In [1]: import numpy as np

In [2]: import numpy.linalg as la

In [3]: np.set_printoptions(precision=1, suppress=True, linewidth=120)

In [4]: other = np.array([[7, 6, 6, 6, 6, 5, 0, 4, 8, 6, 4, 3],
   ...:     [1, 6, 5, 3, 4, 6, 7, 7, 0, 3, 0, 0],
   ...:     [9, 4, 9, 3, 3, 8, 4, 2, 5, 6, 4, 1],
   ...:     [0, 9, 5, 7, 4, 7, 0, 0, 6, 9, 2, 0],
   ...:     [9, 6, 5, 6, 1, 3, 6, 3, 7, 9, 1, 2],
   ...:     [1, 7, 3, 8, 8, 8, 4, 6, 9, 7, 6, 2],
   ...:     [0, 2, 8, 9, 9, 9, 8, 1, 3, 5, 5, 4],
   ...:     [4, 1, 3, 7, 8, 4, 6, 5, 9, 2, 1, 6],
   ...:     [7, 0, 9, 5, 1, 2, 8, 7, 1, 2, 2, 9],
   ...:     [8, 6, 8, 0, 3, 7, 5, 1, 0, 6, 8, 3],
   ...:     [5, 0, 0, 4, 3, 9, 0, 0, 0, 9, 3, 4],
   ...:     [4, 3, 1, 1, 5, 0, 4, 8, 0, 8, 5, 2]])

In [5]: X = other + other.T

In [6]: X
Out[6]: 
array([[14,  7, 15,  6, 15,  6,  0,  8, 15, 14,  9,  7],
       [ 7, 12,  9, 12, 10, 13,  9,  8,  0,  9,  0,  3],
       [15,  9, 18,  8,  8, 11, 12,  5, 14, 14,  4,  2],
       [ 6, 12,  8, 14, 10, 15,  9,  7, 11,  9,  6,  1],
       [15, 10,  8, 10,  2, 11, 15, 11,  8, 12,  4,  7],
       [ 6, 13, 11, 15, 11, 16, 13, 10, 11, 14, 15,  2],
       [ 0,  9, 12,  9, 15, 13, 16,  7, 11, 10,  5,  8],
       [ 8,  8,  5,  7, 11, 10,  7, 10, 16,  3,  1, 14],
       [15,  0, 14, 11,  8, 11, 11, 16,  2,  2,  2,  9],
       [14,  9, 14,  9, 12, 14, 10,  3,  2, 12, 17, 11],
       [ 9,  0,  4,  6,  4, 15,  5,  1,  2, 17,  6,  9],
       [ 7,  3,  2,  1,  7,  2,  8, 14,  9, 11,  9,  4]])

In [7]: w, V = la.eigh(X)

In [8]: vec = np.array([-2, 1, 3, 0, 1, -2, 1, 3, 3, -2, 1, -2])

In [9]: (np.sign(V[:, -1].round(6)) == np.sign(V[0, -1].round(6))).astype(int)
Out[9]: array([1, 1, 1, 1, 1, 1, 1, 1, 1, 1, 1, 1])

In [10]: np.round(vec @ X @ vec / (vec @ vec), 1), round(w[0], 1), np.round(w[-1], 1)
Out[10]: (np.float64(2.6), np.float64(-21.2), np.float64(109.9))

In [11]: np.abs(X).sum(axis=1).max(), np.round(np.abs(w).max(), 1)
Out[11]: (np.int64(137), np.float64(109.9))

In [12]: np.all(la.eigvalsh(X) > 0)
Out[12]: np.False_

In [13]: def softmax(z):
    ...:     e = np.exp(z - z.max(axis=-1, keepdims=True))
    ...:     return e / e.sum(axis=-1, keepdims=True)
    ...: 

In [14]: np.round(softmax(X[6]), 1) + 0
Out[14]: array([0. , 0. , 0. , 0. , 0.3, 0. , 0.7, 0. , 0. , 0. , 0. , 0. ])

In [15]: S = X @ X.T / np.sqrt(12)

In [16]: np.round(softmax(S), 1) + 0
Out[16]: 
array([[1., 0., 0., 0., 0., 0., 0., 0., 0., 0., 0., 0.],
       [0., 0., 0., 0., 0., 1., 0., 0., 0., 0., 0., 0.],
       [0., 0., 1., 0., 0., 0., 0., 0., 0., 0., 0., 0.],
       [0., 0., 0., 0., 0., 1., 0., 0., 0., 0., 0., 0.],
       [0., 0., 0., 0., 0., 1., 0., 0., 0., 0., 0., 0.],
       [0., 0., 0., 0., 0., 1., 0., 0., 0., 0., 0., 0.],
       [0., 0., 0., 0., 0., 1., 0., 0., 0., 0., 0., 0.],
       [0., 0., 0., 0., 0., 1., 0., 0., 0., 0., 0., 0.],
       [0., 0., 0., 0., 0., 0., 0., 0., 1., 0., 0., 0.],
       [0., 0., 0., 0., 0., 0., 0., 0., 0., 1., 0., 0.],
       [0., 0., 0., 0., 0., 0., 0., 0., 0., 1., 0., 0.],
       [0., 0., 0., 0., 0., 1., 0., 0., 0., 0., 0., 0.]])

In [17]: softmax(S)[6] @ X
Out[17]: array([ 6., 13., 11., 15., 11., 16., 13., 10., 11., 14., 15.,  2.])

In [18]: softmax(S).round(6).argmax(axis=1)
Out[18]: array([0, 5, 2, 5, 5, 5, 5, 5, 8, 9, 9, 5])

In [19]: np.round(softmax(S + np.triu(np.full(S.shape, -np.inf), 1)), 1) + 0
Out[19]: 
array([[1., 0., 0., 0., 0., 0., 0., 0., 0., 0., 0., 0.],
       [0., 1., 0., 0., 0., 0., 0., 0., 0., 0., 0., 0.],
       [0., 0., 1., 0., 0., 0., 0., 0., 0., 0., 0., 0.],
       [0., 0., 1., 0., 0., 0., 0., 0., 0., 0., 0., 0.],
       [0., 0., 0., 0., 1., 0., 0., 0., 0., 0., 0., 0.],
       [0., 0., 0., 0., 0., 1., 0., 0., 0., 0., 0., 0.],
       [0., 0., 0., 0., 0., 1., 0., 0., 0., 0., 0., 0.],
       [0., 0., 0., 0., 0., 1., 0., 0., 0., 0., 0., 0.],
       [0., 0., 0., 0., 0., 0., 0., 0., 1., 0., 0., 0.],
       [0., 0., 0., 0., 0., 0., 0., 0., 0., 1., 0., 0.],
       [0., 0., 0., 0., 0., 0., 0., 0., 0., 1., 0., 0.],
       [0., 0., 0., 0., 0., 1., 0., 0., 0., 0., 0., 0.]])

In [20]: rng = np.random.default_rng(990)

In [21]: idx = rng.permutation(12)

In [22]: idx
Out[22]: array([11,  2,  0,  5,  3,  7,  8,  1, 10,  9,  6,  4])

In [23]: other = X[idx][:, idx]

In [24]: np.trace(other)
Out[24]: np.int64(126)

In [25]: np.allclose(other, X)
Out[25]: False

In [26]: W0 = np.array([[6, 2, -2, -6, 6, 6, 2],
    ...:     [6, 2, -2, -6, 6, 6, 2],
    ...:     [9, 3, -3, -9, 9, 9, 3],
    ...:     [3, 1, -1, -3, 3, 3, 1],
    ...:     [9, 3, -3, -9, 9, 9, 3],
    ...:     [9, 3, -3, -9, 9, 9, 3],
    ...:     [6, 2, -2, -6, 6, 6, 2],
    ...:     [6, 2, -2, -6, 6, 6, 2]])

In [27]: np.round(np.trace(la.pinv(W0) @ W0), 1)
Out[27]: np.float64(1.0)

In [28]: W0 @ la.pinv(W0) @ W0
Out[28]: 
array([[ 6.,  2., -2., -6.,  6.,  6.,  2.],
       [ 6.,  2., -2., -6.,  6.,  6.,  2.],
       [ 9.,  3., -3., -9.,  9.,  9.,  3.],
       [ 3.,  1., -1., -3.,  3.,  3.,  1.],
       [ 9.,  3., -3., -9.,  9.,  9.,  3.],
       [ 9.,  3., -3., -9.,  9.,  9.,  3.],
       [ 6.,  2., -2., -6.,  6.,  6.,  2.],
       [ 6.,  2., -2., -6.,  6.,  6.,  2.]])

In [29]: np.abs(np.diag(la.qr(W0)[1])) > 1e-9
Out[29]: array([ True, False, False, False, False, False, False])

In [30]: la.lstsq(W0[:-1].T, W0[-1])[2]
Out[30]: np.int32(1)

In [31]: np.unique(W0.round(6), axis=0).shape
Out[31]: (3, 7)

In [32]: np.allclose(W0[:-1].T @ la.lstsq(W0[:-1].T, W0[-1])[0], W0[-1])
Out[32]: True

In [33]: A = np.loadtxt("a.csv", delimiter=",")

In [34]: A
Out[34]: 
array([[ 0.,  3., -1., -3., -2., -4.,  1., -2., -2., -3.,  0.,  4., -1.],
       [-3.,  0.,  0., -2., -2.,  4.,  1.,  0., -3., -1.,  2.,  1.,  0.],
       [ 1.,  0.,  0.,  1.,  0., -4.,  0., -3., -3., -2.,  2.,  0.,  2.],
       [ 3.,  2., -1.,  0.,  0.,  3.,  1., -1.,  1., -1.,  3.,  3.,  2.],
       [ 2.,  2.,  0.,  0.,  0.,  2.,  0.,  0., -1.,  1.,  4.,  2.,  0.],
       [ 4., -4.,  4., -3., -2.,  0., -1., -1.,  3.,  0., -2.,  1.,  0.],
       [-1., -1.,  0., -1.,  0.,  1.,  0.,  1.,  1., -2.,  1., -2.,  1.],
       [ 2.,  0.,  3.,  1.,  0.,  1., -1.,  0.,  2., -1.,  2.,  3.,  1.],
       [ 2.,  3.,  3., -1.,  1., -3., -1., -2.,  0.,  1., -2.,  0.,  3.],
       [ 3.,  1.,  2.,  1., -1.,  0.,  2.,  1., -1.,  0., -3.,  0.,  0.],
       [ 0., -2., -2., -3., -4.,  2., -1., -2.,  2.,  3.,  0.,  1., -2.],
       [-4., -1.,  0., -3., -2., -1.,  2., -3.,  0.,  0., -1.,  0.,  3.],
       [ 1.,  0., -2., -2.,  0.,  0., -1., -1., -3.,  0.,  2., -3.,  0.]])

In [35]: # null space of dimension 1

In [36]: U, s, Vt = la.svd(A)

In [37]: s.round(1) + 0
Out[37]: array([11. , 11. , 10.1, 10.1,  6.5,  6.5,  5.3,  5.3,  3.6,  3.6,  1.4,  1.4,  0. ])

In [38]: np.argmax(s[:-1] / (s[1:] + 1e-6)) + 1
Out[38]: np.int64(12)

In [39]: other = U[:, :12] @ np.diag(s[:12]) @ Vt[:12]

In [40]: round(float(la.norm(A - other) / la.norm(A)), 1)
Out[40]: 0.0

In [41]: np.round(la.norm(A - other, 2), 1), round(s[12], 1)
Out[41]: (np.float64(0.0), np.float64(0.0))

In [42]: np.round(np.abs(A - other).max(), 1)
Out[42]: np.float64(0.0)

In [43]: rk = la.matrix_rank(A)

In [44]: rk
Out[44]: np.int64(12)

In [45]: null = la.svd(A)[2][rk:].T

In [46]: np.allclose(A @ null, 0)
Out[46]: True

In [47]: [int(la.matrix_rank(np.delete(A, i, axis=0))) for i in range(13)]
Out[47]: [12, 12, 12, 12, 12, 12, 12, 12, 12, 12, 12, 12, 12]

In [48]: la.matrix_rank(A.T @ A), la.matrix_rank(A @ A.T)
Out[48]: (np.int64(12), np.int64(12))

In [49]: null[:, 0] / null[np.abs(null[:, 0]).round(6).argmax(), 0]
Out[49]: array([ 0.1, -0.3, -0.5, -0.1, -0.3, -0.3, -0.5,  1. , -0.3,  0.3, -0.1,  0.5,  0.9])

In [50]: null.shape
Out[50]: (13, 1)

In [51]: vec = np.array([3, 3, 0, 3, 3, 2, 2, 2, 2, 1, 2, 3, 0])

In [52]: vec @ A @ vec
Out[52]: np.float64(0.0)

In [53]: np.round(la.svd(A, compute_uv=False), 1) + 0
Out[53]: array([11. , 11. , 10.1, 10.1,  6.5,  6.5,  5.3,  5.3,  3.6,  3.6,  1.4,  1.4,  0. ])

In [54]: np.round(la.eigvals(A).real, 1) + 0
Out[54]: array([0., 0., 0., 0., 0., 0., 0., 0., 0., 0., 0., 0., 0.])

In [55]: np.round(la.det(A), 1)
Out[55]: np.float64(0.0)

In [56]: Q = la.solve(np.eye(13) - A, np.eye(13) + A)

In [57]: np.round(la.det(Q), 1)
Out[57]: np.float64(1.0)

In [58]: la.cond(A) > 100
Out[58]: np.True_

In [59]: round(la.norm(A, 2) / la.norm(A), 1)
Out[59]: np.float64(0.4)

In [60]: [round(float(x), 1) for x in la.svd(A, compute_uv=False)[:3]]
Out[60]: [11.0, 11.0, 10.1]

In [61]: arr = np.minimum.outer(np.arange(1, 15), np.arange(1, 15)) * 5

In [62]: arr
Out[62]: 
array([[ 5,  5,  5,  5,  5,  5,  5,  5,  5,  5,  5,  5,  5,  5],
       [ 5, 10, 10, 10, 10, 10, 10, 10, 10, 10, 10, 10, 10, 10],
       [ 5, 10, 15, 15, 15, 15, 15, 15, 15, 15, 15, 15, 15, 15],
       [ 5, 10, 15, 20, 20, 20, 20, 20, 20, 20, 20, 20, 20, 20],
       [ 5, 10, 15, 20, 25, 25, 25, 25, 25, 25, 25, 25, 25, 25],
       [ 5, 10, 15, 20, 25, 30, 30, 30, 30, 30, 30, 30, 30, 30],
       [ 5, 10, 15, 20, 25, 30, 35, 35, 35, 35, 35, 35, 35, 35],
       [ 5, 10, 15, 20, 25, 30, 35, 40, 40, 40, 40, 40, 40, 40],
       [ 5, 10, 15, 20, 25, 30, 35, 40, 45, 45, 45, 45, 45, 45],
       [ 5, 10, 15, 20, 25, 30, 35, 40, 45, 50, 50, 50, 50, 50],
       [ 5, 10, 15, 20, 25, 30, 35, 40, 45, 50, 55, 55, 55, 55],
       [ 5, 10, 15, 20, 25, 30, 35, 40, 45, 50, 55, 60, 60, 60],
       [ 5, 10, 15, 20, 25, 30, 35, 40, 45, 50, 55, 60, 65, 65],
       [ 5, 10, 15, 20, 25, 30, 35, 40, 45, 50, 55, 60, 65, 70]])

In [63]: np.round(softmax(10 * arr[12]), 1) + 0
Out[63]: array([0. , 0. , 0. , 0. , 0. , 0. , 0. , 0. , 0. , 0. , 0. , 0. , 0.5, 0.5])

In [64]: softmax(arr).sum(axis=1)
Out[64]: array([1., 1., 1., 1., 1., 1., 1., 1., 1., 1., 1., 1., 1., 1.])

In [65]: S = arr @ arr.T / np.sqrt(14)

In [66]: softmax(S)[12] @ arr
Out[66]: array([ 5., 10., 15., 20., 25., 30., 35., 40., 45., 50., 55., 60., 65., 70.])

In [67]: softmax(S).round(6).argmax(axis=1)
Out[67]: array([13, 13, 13, 13, 13, 13, 13, 13, 13, 13, 13, 13, 13, 13])

In [68]: w, V = la.eigh(arr)

In [69]: w
Out[69]: array([  1.3,   1.3,   1.4,   1.5,   1.7,   2. ,   2.4,   3. ,   4. ,   5.7,   9.1,  17.5,  47.8, 426.5])

In [70]: np.unique(w.round(6) + 0, return_counts=True)[1]
Out[70]: array([1, 1, 1, 1, 1, 1, 1, 1, 1, 1, 1, 1, 1, 1])

In [71]: (w > 1e-8).sum(), (w < -1e-8).sum()
Out[71]: (np.int64(14), np.int64(0))

In [72]: w, V = la.eigh(arr)

In [73]: vec = np.array([2, 0, 5, 0, 0, 3, 1, 1, 1, 3, 3, 5, 1, 1])

In [74]: (np.sign(V[:, -1].round(6)) == np.sign(V[0, -1].round(6))).astype(int)
Out[74]: array([1, 1, 1, 1, 1, 1, 1, 1, 1, 1, 1, 1, 1, 1])

In [75]: la.eigvalsh(arr[1:, 1:])
Out[75]: array([  1.3,   1.3,   1.4,   1.6,   1.8,   2.2,   2.8,   3.7,   5.4,   8.7,  16.9,  47.1, 425.8])

In [76]: other = arr / np.sqrt((arr ** 2).mean(axis=1, keepdims=True))

In [77]: other[6]
Out[77]: array([0.2, 0.3, 0.5, 0.7, 0.9, 1. , 1.2, 1.2, 1.2, 1.2, 1.2, 1.2, 1.2, 1.2])

In [78]: la.norm(other, axis=1)
Out[78]: array([3.7, 3.7, 3.7, 3.7, 3.7, 3.7, 3.7, 3.7, 3.7, 3.7, 3.7, 3.7, 3.7, 3.7])

In [79]: vec = np.ones(14)

In [80]: for _ in range(5):
    ...:     vec = arr @ vec
    ...:     vec /= la.norm(vec)
    ...:     print(round(vec @ arr @ vec, 1))
    ...: 
425.9
426.5
426.5
426.5
426.5

In [81]: vec.round(1) + 0
Out[81]: array([0. , 0.1, 0.1, 0.2, 0.2, 0.2, 0.3, 0.3, 0.3, 0.3, 0.3, 0.4, 0.4, 0.4])

In [82]: np.round(la.eigvalsh(arr)[-1], 1)
Out[82]: np.float64(426.5)

In [83]: mat = np.loadtxt("layer7.csv", delimiter=",")

In [84]: mat
Out[84]: 
array([[ -4.,   2.,  -4.,  -1.,  -3.,   1.,   3.,   3.,  -3.],
       [ -6.,   4.,  -8.,  -2.,  -2.,  -3.,   8.,   2.,  -6.],
       [ -9.,   6.,  -4.,  -4.,  -3.,  -1.,   7.,  -1.,  -1.],
       [ -6.,   4.,  -9.,  -6.,  -6.,   1.,   8.,  -6.,  -6.],
       [ -6.,   0., -10.,  -1.,  -3.,   2.,  12.,  -7.,  -9.],
       [ -2.,   5., -11.,   3.,  -8.,   2.,  15.,  -9., -13.],
       [  0.,   8.,  -7.,  -1.,  -5.,   0.,  18., -10.,  -8.],
       [  2.,   9.,  -7.,   1., -10.,   5.,  22., -10.,  -8.],
       [  4.,  14., -12.,  -4., -11.,   3.,  23., -12., -10.],
       [  2.,  17., -12.,  -6., -12.,   3.,  18., -17.,  -6.],
       [ -1.,  19., -11.,  -3., -15.,   6.,  22., -12.,  -4.],
       [ -1.,  14.,  -7.,  -2., -13.,   9.,  26., -11.,  -9.],
       [  0.,  14.,  -3.,   3.,  -8.,  13.,  22.,  -7.,  -7.],
       [  3.,  10.,  -5.,   3., -13.,  13.,  25.,  -6.,  -6.],
       [  3.,  13.,  -4.,  -1., -13.,  13.,  21., -10.,  -5.],
       [  0.,  17.,  -2.,  -3., -16.,  11.,  18., -13.,  -5.],
       [  5.,  12.,  -4.,  -6., -20.,   9.,  23., -12.,   0.],
       [  9.,  14.,   1.,  -9., -16.,   6.,  23., -12.,   5.],
       [ 10.,  11.,   6.,  -5., -15.,  10.,  21., -11.,   4.],
       [ 11.,  12.,   7.,  -2., -18.,  14.,  23., -16.,   2.],
       [ 11.,  13.,   6.,   1., -17.,  12.,  26., -11.,  -2.],
       [  6.,  10.,   7.,   2., -18.,  17.,  22., -10.,  -5.],
       [  4.,   9.,   8.,   7., -16.,  15.,  23., -15.,  -4.],
       [  4.,   8.,   5.,   5., -20.,  10.,  21., -16.,  -9.],
       [  1.,   7.,   3.,   3., -20.,  13.,  19., -12.,  -5.],
       [  5.,   9.,   4.,   0., -19.,  11.,  22., -16.,   0.]])

In [85]: Q, V = la.qr(mat[:, :8])[0], la.qr(mat[:, 8:])[0]

In [86]: s = la.svd(Q.T @ V, compute_uv=False)

In [87]: s
Out[87]: array([1.])

In [88]: round(float(la.norm(Q @ Q.T - V @ V.T, 2)), 1)
Out[88]: 1.0

In [89]: np.degrees(np.arccos(s.clip(0, 1)))
Out[89]: array([17.])

In [90]: ang = np.radians(60)

In [91]: r_ = np.eye(9)

In [92]: r_[7, 7] = r_[6, 6] = np.cos(ang)

In [93]: r_[7, 6], r_[6, 7] = -np.sin(ang), np.sin(ang)

In [94]: r_
Out[94]: 
array([[ 1. ,  0. ,  0. ,  0. ,  0. ,  0. ,  0. ,  0. ,  0. ],
       [ 0. ,  1. ,  0. ,  0. ,  0. ,  0. ,  0. ,  0. ,  0. ],
       [ 0. ,  0. ,  1. ,  0. ,  0. ,  0. ,  0. ,  0. ,  0. ],
       [ 0. ,  0. ,  0. ,  1. ,  0. ,  0. ,  0. ,  0. ,  0. ],
       [ 0. ,  0. ,  0. ,  0. ,  1. ,  0. ,  0. ,  0. ,  0. ],
       [ 0. ,  0. ,  0. ,  0. ,  0. ,  1. ,  0. ,  0. ,  0. ],
       [ 0. ,  0. ,  0. ,  0. ,  0. ,  0. ,  0.5,  0.9,  0. ],
       [ 0. ,  0. ,  0. ,  0. ,  0. ,  0. , -0.9,  0.5,  0. ],
       [ 0. ,  0. ,  0. ,  0. ,  0. ,  0. ,  0. ,  0. ,  1. ]])

In [95]: other = mat @ r_.T

In [96]: np.allclose(mat @ mat.T, other @ other.T)
Out[96]: True

In [97]: np.abs(other - mat).max(axis=0)
Out[97]: array([ 0. ,  0. ,  0. ,  0. ,  0. ,  0. , 25.4, 18.7,  0. ])

In [98]: np.round(la.det(r_), 1), np.trace(r_)
Out[98]: (np.float64(1.0), np.float64(8.0))

In [99]: la.svd(mat, compute_uv=False), la.svd(other, compute_uv=False)
Out[99]: 
(array([152.8,  47.4,  27.4,  16.9,  15.7,  12.2,   9.4,   8.3,   6.5]),
 array([152.8,  47.4,  27.4,  16.9,  15.7,  12.2,   9.4,   8.3,   6.5]))

In [100]: np.allclose(la.norm(mat, axis=1), la.norm(other, axis=1))
Out[100]: True
